$ ipython --no-banner

In [1]: import numpy as np

In [2]: import numpy.linalg as la

In [3]: np.set_printoptions(precision=2, suppress=True, linewidth=120, sign=" ")

In [4]: A = np.load("dump.npy")

In [5]: print(A)
[[ 0  0  0  0  0  0]
 [ 3  0  0  0  0  0]
 [-3 -2  3  0  0  0]
 [ 3 -2 -3  3  0  0]
 [-1  0 -2 -3  0  0]
 [ 1 -1  1  1  2 -1]]

In [6]: # looks like rank 5

In [7]: Uu, s, VT = la.svd(A)

In [8]: print(np.argmax(s[:-1] / (s[1:] + 1e-6)) + 1)
5

In [9]: A2 = Uu[:, :5] @ np.diag(s[:5]) @ VT[:5]

In [10]: print(la.matrix_rank(A, rtol=0.05))
5

In [11]: print(A @ A)
[[  0   0   0   0   0   0]
 [  0   0   0   0   0   0]
 [-15  -6   9   0   0   0]
 [ 12   0 -18   9   0   0]
 [ -3  10   3  -9   0   0]
 [ -6  -3  -5  -4  -2   1]]

In [12]: print(np.allclose(A, A.T))
False

In [13]: print(la.matrix_power(A, 2))
[[  0   0   0   0   0   0]
 [  0   0   0   0   0   0]
 [-15  -6   9   0   0   0]
 [ 12   0 -18   9   0   0]
 [ -3  10   3  -9   0   0]
 [ -6  -3  -5  -4  -2   1]]

In [14]: print(round(float(np.abs(la.eigvals(A)).max()), 2))
3.0

In [15]: m1 = np.load("m.npy")

In [16]: print(m1)
[[ 3  3  3  3]
 [ 3  6  3  6]
 [ 4  4  3  3]
 [ 4  8  3  6]]

In [17]: A2 = m1 / np.sqrt((m1 ** 2).mean(axis=1, keepdims=True))

In [18]: print(la.matrix_rank(A2) == la.matrix_rank(m1))
True

In [19]: print(la.norm(A2, axis=1))
[ 2.  2.  2.  2.]

In [20]: print(la.matrix_rank(m1 - m1.mean(axis=1, keepdims=True)))
3

In [21]: print(A2[2])
[ 1.13  1.13  0.85  0.85]
